>>> import numpy as np
>>> np.set_printoptions(precision=2, suppress=True, linewidth=100, sign=" ")
>>> E = np.loadtxt("case18.csv", delimiter=",")
>>> E
array([[ 0., -4., -4., -2.],
       [ 4.,  0., -3.,  0.],
       [ 4.,  3.,  0.,  2.],
       [ 2.,  0., -2.,  0.]])
>>> # skew, so no eigenvalue has a real part
>>> left, sigma, vt = np.linalg.svd(E)
>>> np.argmax(sigma[:-1] / (sigma[1:] + 1e-6)) + 1
np.int64(2)
>>> sigma
array([ 6.99,  6.99,  0.29,  0.29])
>>> Y = left[:, :2] @ np.diag(sigma[:2]) @ vt[:2]
>>> np.round(np.linalg.norm(E - Y) / np.linalg.norm(E), 2)
np.float64(0.04)
>>> np.linalg.matrix_rank(E, rtol=0.05)
np.int64(2)
>>> round(np.linalg.det(2 * E), 2), np.round(np.linalg.det(E), 2)
(np.float64(64.0), np.float64(4.0))
>>> np.kron(np.eye(2, dtype=int), E)
array([[ 0., -4., -4., -2.,  0., -0., -0., -0.],
       [ 4.,  0., -3.,  0.,  0.,  0., -0.,  0.],
       [ 4.,  3.,  0.,  2.,  0.,  0.,  0.,  0.],
       [ 2.,  0., -2.,  0.,  0.,  0., -0.,  0.],
       [ 0., -0., -0., -0.,  0., -4., -4., -2.],
       [ 0.,  0., -0.,  0.,  4.,  0., -3.,  0.],
       [ 0.,  0.,  0.,  0.,  4.,  3.,  0.,  2.],
       [ 0.,  0., -0.,  0.,  2.,  0., -2.,  0.]])
>>> np.linalg.eigvals(E)
array([-0.+6.99j, -0.-6.99j,  0.+0.29j,  0.-0.29j])
>>> np.einsum("ij,ji->", E, E)
np.float64(-98.0)
>>> round(np.linalg.det(E[::-1]), 2)
np.float64(4.0)
>>> J = 2 * np.eye(3) + np.ones((3, 3))
>>> J
array([[ 3.,  1.,  1.],
       [ 1.,  3.,  1.],
       [ 1.,  1.,  3.]])
>>> r0 = np.array([-8, -9, -1])
>>> np.convolve(J[2], r0)
array([ -8., -17., -34., -28.,  -3.])
>>> np.polyval(r0, J[2])
array([ -18.,  -18., -100.])
>>> np.array([np.convolve(row, r0, "same") for row in J])
array([[-35., -20., -10.],
       [-33., -36., -12.],
       [-17., -34., -28.]])
>>> L = np.linalg.cholesky(J)
>>> np.diag(L) ** 2
array([ 3.  ,  2.67,  2.5 ])
>>> L
array([[ 1.73,  0.  ,  0.  ],
       [ 0.58,  1.63,  0.  ],
       [ 0.58,  0.41,  1.58]])
>>> J / np.sqrt(np.outer(np.diag(J), np.diag(J)))
array([[ 1.  ,  0.33,  0.33],
       [ 0.33,  1.  ,  0.33],
       [ 0.33,  0.33,  1.  ]])
>>> round(float(np.linalg.det(L[::-1])), 2)
-4.47
>>> np.linalg.eigvals(L)
array([ 1.58,  1.63,  1.73])
>>> np.round(np.einsum("ij,ji->", L, L), 2)
np.float64(8.17)
>>> round(np.linalg.eigvals(L).sum().real, 2)
np.float64(4.95)
>>> x0 = np.ones(3)
>>> for _ in range(4):
...     x0 = J @ x0
...     x0 /= np.linalg.norm(x0)
...     print(round(x0 @ J @ x0, 2))
... 
5.0
5.0
5.0
5.0
>>> x0
array([ 0.58,  0.58,  0.58])
>>> K = np.load("a.npy")
>>> K
array([[  2.07,  -7.97,   4.6 ,   0.99],
       [  0.19,   2.74,  -0.11,  -0.37],
       [ -1.01,   1.52,  18.32,  -1.68],
       [  2.19,  -3.76, -18.09,   0.04],
       [  1.52,   1.  ,  -6.3 ,   2.24],
       [ -1.8 ,   2.56, -19.22,   1.52],
       [ -0.9 ,   3.12,  15.42,   0.46],
       [  0.14,   0.52,   8.16,  -3.03],
       [ -0.98,   2.64,  12.22,  -0.68],
       [  2.19,  -2.14,   2.72,   2.07],
       [ -0.31,  -2.61,  -6.21,   0.22],
       [  0.81,   7.84,  -0.95,  -2.25],
       [  0.92,  10.84,  -7.88,   1.4 ],
       [ -0.21,   2.19, -11.29,  -2.8 ],
       [ -0.15,  -0.19,   0.75,  -2.46],
       [  0.92,   0.11,   5.07,  -1.05],
       [  0.6 ,  -5.06,   4.56,  -0.26],
       [  0.23,  -6.34,   4.77,  -0.66],
       [ -0.21,   2.94,  10.08,  -1.6 ],
       [  1.86,   4.69, -11.22,  -0.64]])
>>> dist = np.linalg.norm(K[:, None] - K[None], axis=-1)
>>> dist[2].round(6).argsort(kind="stable")[:4]
array([  2,   6,   8,  18])
>>> dist.mean(axis=1).argmax()
np.int64(5)
>>> (dist + 1e9 * np.eye(20)).round(6).argmin(axis=1)
array([ 17,  14,   6,   5,  10,   3,   8,  18,  18,  16,   4,   1,  19,  19,   1,   7,  17,  16,
         8,  13])
>>> np.unravel_index(dist.round(6).argmax(), dist.shape)
(np.int64(2), np.int64(5))
>>> dist.shape
(20, 20)
>>> labels = K[:, 0] > np.median(K[:, 0])
>>> r0 = K[labels].mean(axis=0) - K[~labels].mean(axis=0)
>>> ((K - K.mean(axis=0)) @ r0 > 0).astype(int)
array([ 0,  0,  0,  1,  1,  1,  0,  0,  0,  0,  1,  0,  1,  1,  0,  0,  0,  0,  0,  1])
>>> labels.astype(int)
array([ 1,  0,  0,  1,  1,  0,  0,  0,  0,  1,  0,  1,  1,  0,  0,  1,  1,  1,  0,  1])
